$ python -q
>>> import numpy as np
>>> np.set_printoptions(precision=2, suppress=True, linewidth=120)
>>> F = np.load("run19.npy")
>>> print(F)
[[1 0 0]
 [2 1 0]
 [1 2 0]]
>>> r = np.linalg.matrix_rank(F)
>>> print(r)
2
>>> null = np.linalg.svd(F)[2][r:].T
>>> print(np.linalg.matrix_rank(F.T @ F), np.linalg.matrix_rank(F @ F.T))
2 2
>>> print([int(np.linalg.matrix_rank(np.delete(F, i, axis=0))) for i in range(3)])
[2, 2, 2]
>>> print(null.shape)
(3, 1)
>>> x = np.array([0, 1, 0])
>>> h1 = np.maximum(F @ x, 0)
>>> print(np.maximum(F @ x, 0) - np.maximum(-F @ x, 0))
[0 1 2]
>>> print(h1)
[0 1 2]
>>> print(np.tanh(F @ x))
[0.   0.76 0.96]
>>> proj = np.triu(np.array([[-4, -6, 0], [-1, 7, 5], [3, -8, -5]]), 1) + np.eye(3)
>>> other = proj @ F @ np.linalg.inv(proj)
>>> print(np.round(np.poly(other), 2) + 0)
[ 1. -2.  1.  0.]
>>> print(np.trace(other), np.trace(F))
2.0 2
>>> print(np.linalg.matrix_rank(other))
2
>>> print(round(float(np.linalg.det(other)), 2))
0.0
>>> print(proj @ F - F @ proj)
[[-12.   0.   0.]
 [  5.  22.  -5.]
 [  0.   6. -10.]]
>>> def softmax(z):
...     e = np.exp(z - z.max(axis=-1, keepdims=True))
...     return e / e.sum(axis=-1, keepdims=True)
... 
>>> print(np.round(softmax(10 * F[1]), 2) + 0)
[1. 0. 0.]
>>> print(softmax(F[1]))
[0.67 0.24 0.09]
>>> print(softmax(F[1] + 2))
[0.67 0.24 0.09]
>>> print(softmax(F).sum(axis=1))
[1. 1. 1.]
>>> S = F @ F.T / np.sqrt(3)
>>> print(softmax(S).round(6).argmax(axis=1))
[1 1 2]
>>> print(softmax(S))
[[0.26 0.47 0.26]
 [0.1  0.58 0.32]
 [0.06 0.34 0.6 ]]
>>> print(softmax(S + np.triu(np.full(S.shape, -np.inf), 1)))
[[1.   0.   0.  ]
 [0.15 0.85 0.  ]
 [0.06 0.34 0.6 ]]
>>> K = np.array([[0.0, 1.0, -2.0], [1.0, 0.0, 0.0], [-2.0, 0.0, 0.0]])
>>> other = K / np.linalg.norm(K, axis=1, keepdims=True)
>>> gram = other @ other.T
>>> print(np.linalg.norm(other, axis=1))
[1. 1. 1.]
>>> print(np.degrees(np.arccos(np.clip(gram[2, 1], -1, 1))))
180.0
>>> print(gram[2])
[ 0. -1.  1.]
>>> print(gram)
[[ 1.  0.  0.]
 [ 0.  1. -1.]
 [ 0. -1.  1.]]
>>> print(np.linalg.lstsq(K[:-1].T, K[-1])[2])
2
>>> print(np.unique(K.round(6), axis=0).shape)
(3, 3)
>>> print(round(float(np.trace(np.linalg.pinv(K) @ K)), 2))
2.0
>>> print(np.allclose(K[:-1].T @ np.linalg.lstsq(K[:-1].T, K[-1])[0], K[-1]))
True
>>> proj = np.triu(np.array([[1, -3, 2], [-1, 1, -1], [0, 2, -2]]), 1) + np.eye(3)
>>> other = proj @ K @ np.linalg.inv(proj)
>>> print(proj @ K - K @ proj)
[[-7.  0.  1.]
 [ 2.  3. -2.]
 [ 0. -6.  4.]]
